$ python3 -q
>>> import numpy as np
>>> np.set_printoptions(precision=1, suppress=True, linewidth=160, floatmode="fixed")
>>> X = np.load("arr.npy")
>>> X
array([[ 6.0, -6.0,  2.0, -2.0, -6.0,  4.0,  2.0,  0.0, -2.0],
       [-6.0, 11.0, -3.0,  3.0,  9.0, -6.0, -3.0,  0.0,  3.0],
       [ 2.0, -3.0,  3.0, -1.0, -3.0,  2.0,  1.0,  0.0, -1.0],
       [-2.0,  3.0, -1.0,  3.0,  3.0, -2.0, -1.0,  0.0,  1.0],
       [-6.0,  9.0, -3.0,  3.0, 11.0, -6.0, -3.0,  0.0,  3.0],
       [ 4.0, -6.0,  2.0, -2.0, -6.0,  6.0,  2.0,  0.0, -2.0],
       [ 2.0, -3.0,  1.0, -1.0, -3.0,  2.0,  3.0,  0.0, -1.0],
       [ 0.0,  0.0,  0.0,  0.0,  0.0,  0.0,  0.0,  2.0,  0.0],
       [-2.0,  3.0, -1.0,  1.0,  3.0, -2.0, -1.0,  0.0,  3.0]])
>>> low = np.linalg.cholesky(X)
>>> X / np.sqrt(np.outer(np.diag(X), np.diag(X)))
array([[ 1.0, -0.7,  0.5, -0.5, -0.7,  0.7,  0.5,  0.0, -0.5],
       [-0.7,  1.0, -0.5,  0.5,  0.8, -0.7, -0.5,  0.0,  0.5],
       [ 0.5, -0.5,  1.0, -0.3, -0.5,  0.5,  0.3,  0.0, -0.3],
       [-0.5,  0.5, -0.3,  1.0,  0.5, -0.5, -0.3,  0.0,  0.3],
       [-0.7,  0.8, -0.5,  0.5,  1.0, -0.7, -0.5,  0.0,  0.5],
       [ 0.7, -0.7,  0.5, -0.5, -0.7,  1.0,  0.5,  0.0, -0.5],
       [ 0.5, -0.5,  0.3, -0.3, -0.5,  0.5,  1.0,  0.0, -0.3],
       [ 0.0,  0.0,  0.0,  0.0,  0.0,  0.0,  0.0,  1.0,  0.0],
       [-0.5,  0.5, -0.3,  0.3,  0.5, -0.5, -0.3,  0.0,  1.0]])
>>> np.linalg.eigvalsh(X).min() > 0
np.True_
>>> round(np.prod(np.diag(low)) ** 2, 1), round(np.linalg.det(X), 1)
(np.float64(8192.0), np.float64(8192.0))
>>> np.diag(low) ** 2
array([6.0, 5.0, 2.1, 2.1, 3.1, 2.3, 2.1, 2.0, 2.1])
>>> low @ low.T
array([[ 6.0, -6.0,  2.0, -2.0, -6.0,  4.0,  2.0,  0.0, -2.0],
       [-6.0, 11.0, -3.0,  3.0,  9.0, -6.0, -3.0,  0.0,  3.0],
       [ 2.0, -3.0,  3.0, -1.0, -3.0,  2.0,  1.0,  0.0, -1.0],
       [-2.0,  3.0, -1.0,  3.0,  3.0, -2.0, -1.0,  0.0,  1.0],
       [-6.0,  9.0, -3.0,  3.0, 11.0, -6.0, -3.0,  0.0,  3.0],
       [ 4.0, -6.0,  2.0, -2.0, -6.0,  6.0,  2.0,  0.0, -2.0],
       [ 2.0, -3.0,  1.0, -1.0, -3.0,  2.0,  3.0,  0.0, -1.0],
       [ 0.0,  0.0,  0.0,  0.0,  0.0,  0.0,  0.0,  2.0,  0.0],
       [-2.0,  3.0, -1.0,  1.0,  3.0, -2.0, -1.0,  0.0,  3.0]])
>>> low.round(1) + 0
array([[ 2.4,  0.0,  0.0,  0.0,  0.0,  0.0,  0.0,  0.0,  0.0],
       [-2.4,  2.2,  0.0,  0.0,  0.0,  0.0,  0.0,  0.0,  0.0],
       [ 0.8, -0.4,  1.5,  0.0,  0.0,  0.0,  0.0,  0.0,  0.0],
       [-0.8,  0.4, -0.1,  1.5,  0.0,  0.0,  0.0,  0.0,  0.0],
       [-2.4,  1.3, -0.3,  0.3,  1.7,  0.0,  0.0,  0.0,  0.0],
       [ 1.6, -0.9,  0.2, -0.2, -0.4,  1.5,  0.0,  0.0,  0.0],
       [ 0.8, -0.4,  0.1, -0.1, -0.2,  0.1,  1.4,  0.0,  0.0],
       [ 0.0,  0.0,  0.0,  0.0,  0.0,  0.0,  0.0,  1.4,  0.0],
       [-0.8,  0.4, -0.1,  0.1,  0.2, -0.1,  0.0,  0.0,  1.4]])
